>>> import numpy as np
>>> import numpy.linalg as la
>>> np.set_printoptions(precision=2, suppress=True, linewidth=160, floatmode="fixed")
>>> rd = lambda a: np.round(a, 2) + 0
>>> W0 = np.loadtxt("dump.csv", delimiter=",")
>>> W0
array([[0.00, 0.00, 3.00, 3.00, 1.00, 2.00, 4.00],
       [3.00, 3.00, 1.00, 2.00, 1.00, 0.00, 3.00],
       [3.00, 3.00, 2.00, 2.00, 3.00, 1.00, 1.00],
       [3.00, 2.00, 3.00, 2.00, 0.00, 2.00, 2.00],
       [0.00, 1.00, 2.00, 2.00, 0.00, 1.00, 1.00],
       [2.00, 2.00, 3.00, 0.00, 0.00, 1.00, 5.00],
       [0.00, 0.00, 0.00, 0.00, 0.00, 0.00, 1.00]])
>>> f = np.array([-2, -2, 0, -1, -1, 0, -1])
>>> out = W0 + np.outer(f, np.eye(7)[4])
>>> la.matrix_rank(out - W0)
np.int64(1)
>>> out
array([[ 0.00,  0.00,  3.00,  3.00, -1.00,  2.00,  4.00],
       [ 3.00,  3.00,  1.00,  2.00, -1.00,  0.00,  3.00],
       [ 3.00,  3.00,  2.00,  2.00,  3.00,  1.00,  1.00],
       [ 3.00,  2.00,  3.00,  2.00, -1.00,  2.00,  2.00],
       [ 0.00,  1.00,  2.00,  2.00, -1.00,  1.00,  1.00],
       [ 2.00,  2.00,  3.00,  0.00,  0.00,  1.00,  5.00],
       [ 0.00,  0.00,  0.00,  0.00, -1.00,  0.00,  1.00]])
>>> rng = np.random.default_rng(92)
>>> out = W0 + rng.integers(-2, 3, (7, 6)) @ rng.integers(-2, 3, (6, 7))
>>> out
array([[ -3.00,   1.00,   2.00,   2.00,   1.00,  11.00,  10.00],
       [  6.00,  -2.00,  -2.00,   7.00,   7.00,   5.00,  11.00],
       [  9.00,  -3.00,  -1.00,   5.00,   4.00,   7.00,   4.00],
       [  9.00,  -8.00,   1.00,  -4.00,   0.00,   6.00,  -2.00],
       [ -4.00,   1.00,   5.00,   3.00,   1.00,   3.00,   2.00],
       [-11.00,  -1.00,  11.00,  -6.00,   4.00,   8.00,   6.00],
       [ 12.00,   2.00, -10.00,   4.00,   0.00,  -6.00,   4.00]])
>>> rd(la.svd(out - W0, compute_uv=False))
array([26.53, 19.30, 14.36,  6.88,  4.58,  0.02,  0.00])
>>> out - W0
array([[ -3.00,   1.00,  -1.00,  -1.00,   0.00,   9.00,   6.00],
       [  3.00,  -5.00,  -3.00,   5.00,   6.00,   5.00,   8.00],
       [  6.00,  -6.00,  -3.00,   3.00,   1.00,   6.00,   3.00],
       [  6.00, -10.00,  -2.00,  -6.00,   0.00,   4.00,  -4.00],
       [ -4.00,   0.00,   3.00,   1.00,   1.00,   2.00,   1.00],
       [-13.00,  -3.00,   8.00,  -6.00,   4.00,   7.00,   1.00],
       [ 12.00,   2.00, -10.00,   4.00,   0.00,  -6.00,   3.00]])
>>> x0 = np.array([1, 1, -2, 0, -3, 0, -1])
>>> W0 @ (2 * x0)
array([-26.00,  -4.00, -16.00,  -6.00,  -8.00, -14.00,  -2.00])
>>> np.sign((W0 @ x0).round(6))
array([-1.00, -1.00, -1.00, -1.00, -1.00, -1.00, -1.00])
>>> la.norm(W0 @ x0) <= la.norm(W0, 2) * la.norm(x0) + 1e-9
np.True_
